% python3 -q
>>> import numpy as np
>>> np.set_printoptions(precision=1, suppress=True, linewidth=120)
>>> E = np.load("block17.npy")
>>> E
array([[ 12.1,   2.5,   7.2],
       [  2.4,   8.1,   0.9],
       [ -7. ,   3.3,  -3.9],
       [ -4. ,  -6. ,  -4.2],
       [ 18.2,  14.9,  11.6],
       [ -2.3,  -7.8,  -3.1],
       [  0.3,  -7.7,  -2.8],
       [ -2.6,  -0.9,  -3.4],
       [  2.6,   0.8,  -2.5],
       [ 10.8,   3.7,   5.7],
       [ -0.9,   6.1,   0.3],
       [  7.9,   0.8,  -0.9],
       [-12.5,  -6.7,   3.4],
       [  8.5,   6.9,  -1.1],
       [  1.4, -12.3,  -4.9],
       [ -0.3,  24. ,   5.6],
       [ 10.2,   7.3,   1.6],
       [ -7. ,  -5.1,  -8.3],
       [  2.5,   5.4,   0. ]])
>>> other = np.array([[0, -2], [6, -2], [-4, 1]])
>>> np.vstack([E, other.T]).shape
(21, 3)
>>> np.einsum("ij->j", E)
array([40.3, 37.3,  1.2])
>>> np.linalg.matrix_rank(np.vstack([E, other.T]))
np.int64(3)
>>> vec = np.array([5, 3, 0])
>>> rhs = E @ vec
>>> np.round(np.linalg.solve(E.T @ E, E.T @ rhs), 1) + 0
array([5., 3., 0.])
>>> rng = np.random.default_rng(796)
>>> rhs = rhs + 0.1 * rng.normal(size=19)
>>> rhs
array([ 68. ,  36.5, -24.9, -37.8, 135.7, -35. , -21.7, -15.7,  15.2,  64.9,  13.7,  42. , -82.6,  63.1, -29.9,  70.4,
        72.8, -50.5,  28.8])
>>> coef, *_ = np.linalg.lstsq(E, rhs)
>>> np.round(np.linalg.norm(rhs - E @ coef), 1)
np.float64(0.5)
>>> idx = E[:, 2] > np.median(E[:, 2])
>>> u = E[idx].mean(axis=0) - E[~idx].mean(axis=0)
>>> idx.astype(int)
array([1, 1, 0, 0, 1, 0, 0, 0, 0, 1, 1, 0, 1, 0, 0, 1, 1, 0, 1])
>>> u
array([ 4.9, 10.1,  7.5])
>>> np.argsort(-np.abs(u).round(6), kind="stable")
array([1, 2, 0])
>>> Z = E[[13, 10]].astype(float)
>>> for _ in range(6):
...     idx = np.linalg.norm(E[:, None] - Z, axis=-1).argmin(axis=1)
...     Z = np.array([E[idx == j].mean(axis=0) for j in range(2)])
... 
>>> idx
array([0, 0, 1, 1, 0, 1, 1, 1, 1, 0, 0, 0, 1, 0, 1, 0, 0, 1, 0])
>>> np.abs(Z[1] - Z[0]).argmax()
np.int64(1)
>>> np.bincount(idx)
array([10,  9])
>>> t = np.sort(rng.uniform(-2, 2, 20))
>>> F = np.c_[t, t ** 2, t ** 3] @ np.array([[5, -2, -3], [7, 6, 2], [-7, 9, 6]])
>>> F
array([[ 51.1, -27. , -21.2],
       [ 43.4, -21.6, -17.1],
       [ 24. ,  -9. ,  -7.4],
       [ 23. ,  -8.4,  -6.9],
       [  8.3,  -0.7,  -0.7],
       [ -0.7,   0.7,   0.7],
       [  0.8,  -0.1,  -0.3],
       [  1.7,   0.1,  -0.5],
       [  2.4,   0.5,  -0.5],
       [  2.8,   0.9,  -0.5],
       [  5. ,   7.7,   2.4],
       [  4.8,  16.1,   6.6],
       [  4.7,  17. ,   7.1],
       [  4.3,  19.6,   8.5],
       [  0.6,  37.4,  18.3],
       [  0.1,  39.3,  19.4],
       [ -1.3,  44.2,  22.1],
       [ -8.4,  66.3,  34.9],
       [-14. ,  81.6,  43.9],
       [-16.2,  87.3,  47.2]])
>>> q, r_ = np.linalg.qr(F)
>>> q.shape, r_.shape
((20, 3), (3, 3))
>>> r_
array([[ -79.4,   70.5,   47.3],
       [   0. , -144.7,  -73.1],
       [   0. ,    0. ,   -2.5]])
>>> q.round(1) + 0
array([[-0.6, -0.1,  0. ],
       [-0.5, -0.1, -0.1],
       [-0.3, -0.1, -0.3],
       [-0.3, -0.1, -0.3],
       [-0.1,  0. , -0.3],
       [ 0. ,  0. , -0.1],
       [ 0. ,  0. ,  0.1],
       [ 0. ,  0. ,  0.1],
       [ 0. ,  0. ,  0.2],
       [ 0. ,  0. ,  0.2],
       [-0.1, -0.1,  0.3],
       [-0.1, -0.1,  0.3],
       [-0.1, -0.1,  0.3],
       [-0.1, -0.2,  0.3],
       [ 0. , -0.3,  0.2],
       [ 0. , -0.3,  0.2],
       [ 0. , -0.3,  0.2],
       [ 0.1, -0.4, -0.1],
       [ 0.2, -0.5, -0.2],
       [ 0.2, -0.5, -0.3]])
>>> np.round(np.trace(q @ q.T), 1)
np.float64(3.0)
>>> np.round(abs(r_[0, 0]), 1), round(float(np.linalg.norm(F[:, 0])), 1)
(np.float64(79.4), 79.4)
>>> np.allclose(r_.T @ r_, F.T @ F)
True
>>> np.round(q.T @ q, 1) + 0
array([[1., 0., 0.],
       [0., 1., 0.],
       [0., 0., 1.]])
>>> q @ r_
array([[ 51.1, -27. , -21.2],
       [ 43.4, -21.6, -17.1],
       [ 24. ,  -9. ,  -7.4],
       [ 23. ,  -8.4,  -6.9],
       [  8.3,  -0.7,  -0.7],
       [ -0.7,   0.7,   0.7],
       [  0.8,  -0.1,  -0.3],
       [  1.7,   0.1,  -0.5],
       [  2.4,   0.5,  -0.5],
       [  2.8,   0.9,  -0.5],
       [  5. ,   7.7,   2.4],
       [  4.8,  16.1,   6.6],
       [  4.7,  17. ,   7.1],
       [  4.3,  19.6,   8.5],
       [  0.6,  37.4,  18.3],
       [  0.1,  39.3,  19.4],
       [ -1.3,  44.2,  22.1],
       [ -8.4,  66.3,  34.9],
       [-14. ,  81.6,  43.9],
       [-16.2,  87.3,  47.2]])
>>> G = np.cov(F, rowvar=False)
>>> np.polyfit(F[:, 1], F[:, 0], 1)
array([-0.4, 13.9])
>>> np.linalg.eigvalsh(G)[::-1]
array([1560.1,   95.7,    0.2])
>>> np.corrcoef(F.T)
array([[ 1. , -0.8, -0.8],
       [-0.8,  1. ,  1. ],
       [-0.8,  1. ,  1. ]])
>>> round(np.corrcoef(F[:, 1], F[:, 0])[0, 1], 1)
np.float64(-0.8)
>>> F.std(axis=0)
array([16.4, 31.4, 17.9])
>>> np.median(F, axis=0)
array([2.6, 4.3, 1.5])
>>> G
array([[ 282.6, -420.3, -253.3],
       [-420.3, 1037.6,  588.3],
       [-253.3,  588.3,  335.8]])
>>> np.argsort(-F.std(axis=0).round(6), kind="stable")
array([1, 2, 0])
>>> np.argwhere(np.triu(np.abs(np.corrcoef(F.T)) > 0.8, 1))
array([[0, 2],
       [1, 2]])
